$ python3 -q
>>> import numpy as np
>>> import numpy.linalg as la
>>> np.set_printoptions(precision=1, suppress=True, linewidth=140, sign=" ")
>>> def rnd(a):
...     return np.round(a, 1) + 0
... 
>>> data = np.load("x.npy")
>>> data
array([[ 0, -1],
       [ 0,  0]])
>>> la.matrix_rank(data, rtol=0.1)
np.int64(1)
>>> rnd(la.pinv(data))
array([[ 0.,  0.],
       [-1.,  0.]])
>>> rnd(la.svd(data, compute_uv=False))
array([ 1.,  0.])
>>> rnd(la.norm(data))
np.float64(1.0)
>>> data.shape
(2, 2)
>>> np.unravel_index(np.abs(data).argmax(), data.shape)
(np.int64(0), np.int64(1))
>>> data.sum(axis=1)
array([-1,  0])
>>> la.matrix_rank(data - data[0, 0] * np.eye(2))
np.int64(1)
>>> [int(la.matrix_rank(la.matrix_power(data, p))) for p in range(1, 3)]
[1, 0]
>>> la.matrix_power(data - np.diag(np.diag(data)), 2)
array([[ 0,  0],
       [ 0,  0]])
>>> rnd(np.sort(la.eigvals(data)))
array([ 0.,  0.])
>>> E = np.loadtxt("sample19.csv", delimiter=",")
>>> rnd(E)
array([[-0.8, -0.3,  0.4,  0.3],
       [ 0.4, -0.8,  0. ,  0.3],
       [-0.2, -0.4, -0.1, -0.9],
       [-0.4, -0.1, -0.9,  0.2]])
>>> # keeps lengths
>>> rng = np.random.default_rng(727)
>>> labels = rng.permutation(4)
>>> other = E[:, labels] * rng.choice([-1, 1], 4)
>>> rnd(other)
array([[-0.3, -0.3,  0.8, -0.4],
       [-0.8, -0.3, -0.4,  0. ],
       [-0.4,  0.9,  0.2,  0.1],
       [-0.1, -0.2,  0.4,  0.9]])
>>> U, _, VT = la.svd(E.T @ other)
>>> labels
array([ 1,  3,  0,  2])
>>> rnd(la.norm(E, axis=0))
array([ 1.,  1.,  1.,  1.])
>>> rnd(la.pinv(E))
array([[-0.8,  0.4, -0.2, -0.4],
       [-0.3, -0.8, -0.4, -0.1],
       [ 0.4,  0. , -0.1, -0.9],
       [ 0.3,  0.3, -0.9,  0.2]])
>>> J = np.array([[6, 6, 4, 3, 4, 4],
...     [6, 4, 5, 9, 4, 0],
...     [4, 5, 10, 5, 8, 1],
...     [3, 9, 5, 4, 5, 5],
...     [4, 4, 8, 5, 4, 7],
...     [4, 0, 1, 5, 7, 4]])
>>> # symmetric
>>> W = np.array([[3, 1], [1, 0], [5, 0], [0, 1], [0, 2], [0, 5]])
>>> coef = np.array([2, 2])
>>> act = np.maximum(J @ W + coef, 0)
>>> la.matrix_rank(act)
np.int64(2)
>>> act
array([[ 46,  39],
       [ 49,  25],
       [ 69,  32],
       [ 45,  44],
       [ 58,  54],
       [ 19,  45]])
>>> cent = np.array([[1, -3], [-3, 2]])
>>> W @ cent
array([[  0,  -7],
       [  1,  -3],
       [  5, -15],
       [ -3,   2],
       [ -6,   4],
       [-15,  10]])
>>> theta = rng.uniform(0, 2 * np.pi, 10)
>>> q, _ = la.qr(np.array([[-0.2, 0.1],
...     [-0.7, -1.1],
...     [0.9, -0.6],
...     [0.1, 0.3],
...     [-0.9, -0.8],
...     [0.7, 0.3]]))
>>> K = 3 * np.c_[np.cos(theta), np.sin(theta)] @ q.T
>>> rnd(K)
array([[-0.3, -1.5,  1.3,  0.3, -1.8,  1.3],
       [-0.4, -1.1,  1.9,  0.1, -1.6,  1.3],
       [-0.5,  1.2,  2.6, -0.5,  0.3,  0.4],
       [ 0. , -2.1, -0.4,  0.5, -1.8,  0.9],
       [ 0.1,  2.1, -0.1, -0.5,  1.9, -1. ],
       [ 0.5, -1. , -2.7,  0.4, -0.1, -0.6],
       [ 0.5, -1.1, -2.6,  0.4, -0.2, -0.5],
       [ 0.2, -2.1, -1.1,  0.6, -1.6,  0.6],
       [-0.4,  1.6,  2.3, -0.5,  0.8,  0.1],
       [ 0.2, -2.1, -1. ,  0.6, -1.6,  0.7]])
>>> U, s, VT = la.svd(K)
>>> vecs = VT[:(s > 1e-8).sum()]
>>> x = K[3] + 3 * K[7] + rng.integers(2) * np.eye(6)[2]
>>> rnd(x)
array([ 0.6, -8.6, -3.6,  2.3, -6.6,  2.8])
>>> rnd(np.diag(vecs.T @ vecs))
array([ 0. ,  0.5,  0.8,  0. ,  0.4,  0.2])
>>> rnd(vecs.T @ vecs)
array([[ 0. ,  0. , -0.2,  0. ,  0. , -0.1],
       [ 0. ,  0.5,  0.2, -0.1,  0.4, -0.2],
       [-0.2,  0.2,  0.8, -0.1, -0.1,  0.2],
       [ 0. , -0.1, -0.1,  0. , -0.1,  0. ],
       [ 0. ,  0.4, -0.1, -0.1,  0.4, -0.2],
       [-0.1, -0.2,  0.2,  0. , -0.2,  0.2]])
>>> rnd(la.norm(x - vecs.T @ vecs @ x))
np.float64(0.0)
>>> np.allclose(vecs.T @ vecs @ x, x)
True
>>> theta = np.radians(60)
>>> r_ = np.eye(6)
>>> r_[1, 1] = r_[4, 4] = np.cos(theta)
>>> r_[1, 4], r_[4, 1] = -np.sin(theta), np.sin(theta)
>>> rnd(r_)
array([[ 1. ,  0. ,  0. ,  0. ,  0. ,  0. ],
       [ 0. ,  0.5,  0. ,  0. , -0.9,  0. ],
       [ 0. ,  0. ,  1. ,  0. ,  0. ,  0. ],
       [ 0. ,  0. ,  0. ,  1. ,  0. ,  0. ],
       [ 0. ,  0.9,  0. ,  0. ,  0.5,  0. ],
       [ 0. ,  0. ,  0. ,  0. ,  0. ,  1. ]])
>>> other = K @ r_.T
>>> rnd(la.det(r_)), np.trace(r_)
(np.float64(1.0), np.float64(5.0))
>>> np.allclose(la.norm(K, axis=1), la.norm(other, axis=1))
True
>>> rnd(np.abs(other - K).max(axis=0))
array([ 0. ,  2.6,  0. ,  0. ,  1.1,  0. ])
>>> rnd(la.svd(K, compute_uv=False)), rnd(la.svd(other, compute_uv=False))
(array([ 7.5,  5.8,  0. ,  0. ,  0. ,  0. ]), array([ 7.5,  5.8,  0. ,  0. ,  0. ,  0. ]))
>>> gram = K.T @ K
>>> np.trace(gram), rnd((K ** 2).sum())
(np.float64(90.0), np.float64(90.0))
>>> rnd(gram)
array([[ 1.3, -2.2, -6.7,  1. ,  0.1, -1.6],
       [-2.2, 27.9, 13.5, -7.5, 20.8, -8.3],
       [-6.7, 13.5, 33.8, -5.6,  1.8,  6.8],
       [ 1. , -7.5, -5.6,  2.1, -5. ,  1.5],
       [ 0.1, 20.8,  1.8, -5. , 18.1, -9.5],
       [-1.6, -8.3,  6.8,  1.5, -9.5,  6.8]])
>>> rnd(la.eigvalsh(gram)[::-1])
array([ 55.8,  34.2,   0. ,   0. ,   0. ,   0. ])
>>> rnd(la.svd(K, compute_uv=False) ** 2)
array([ 55.8,  34.2,   0. ,   0. ,   0. ,   0. ])
>>> la.matrix_rank(gram)
np.int64(2)
>>> u = np.array([1, 5])
>>> rnd(np.convolve(K[7], u))
array([  0.2,  -1.3, -11.8,  -4.7,   1.3,  -7.3,   3.2])
>>> rnd(np.polyval(u, K[7]))
array([ 5.2,  2.9,  3.9,  5.6,  3.4,  5.6])
>>> rnd(np.cross(K[7, :3], K[2, :3]))
array([-4.3,  0.1, -0.9])
>>> u, v = K[8], K[0]
>>> rnd(u @ v)
np.float64(-0.6)
>>> rnd(u @ u)
np.float64(9.0)
>>> p = (u @ v) / (u @ u) * u
>>> rnd(la.norm(u + v) ** 2 + la.norm(u - v) ** 2)
np.float64(36.0)
>>> la.matrix_rank(np.outer(u, v))
np.int64(1)
>>> rnd(p)
array([ 0. , -0.1, -0.2,  0. , -0.1,  0. ])
>>> F = np.load("test1.npy")
>>> F
array([[ 0, -4,  7, -1, -6],
       [ 2, -3,  0,  6, -3],
       [ 4,  6,  1,  4, -3],
       [ 7,  4,  1,  2, -5],
       [ 9, -9, -2,  2,  1]])
>>> x = np.array([9, 0, 2, -1, -8])
>>> y = F @ x
>>> y
array([  63,   36,   58,  103,   67])
>>> rnd(la.solve(F, y + F[:, 2]))
array([ 9.,  0.,  3., -1., -8.])
>>> X = np.load("w.npy")
>>> rnd(X)
array([[ 1. ,  0.1,  0. ,  0. ],
       [ 0.1,  0.2, -0.4,  0.1],
       [ 0. , -0.4,  0.8,  0.1],
       [ 0. ,  0.1,  0.1,  1. ]])
>>> # projection: eigenvalues are 0 or 1
>>> U, s, VT = la.svd(X)
>>> rnd(s)
array([ 1.,  1.,  1.,  0.])
>>> other = U[:, :3] @ np.diag(s[:3]) @ VT[:3]
>>> rnd(la.norm(X - other) / la.norm(X))
np.float64(0.0)
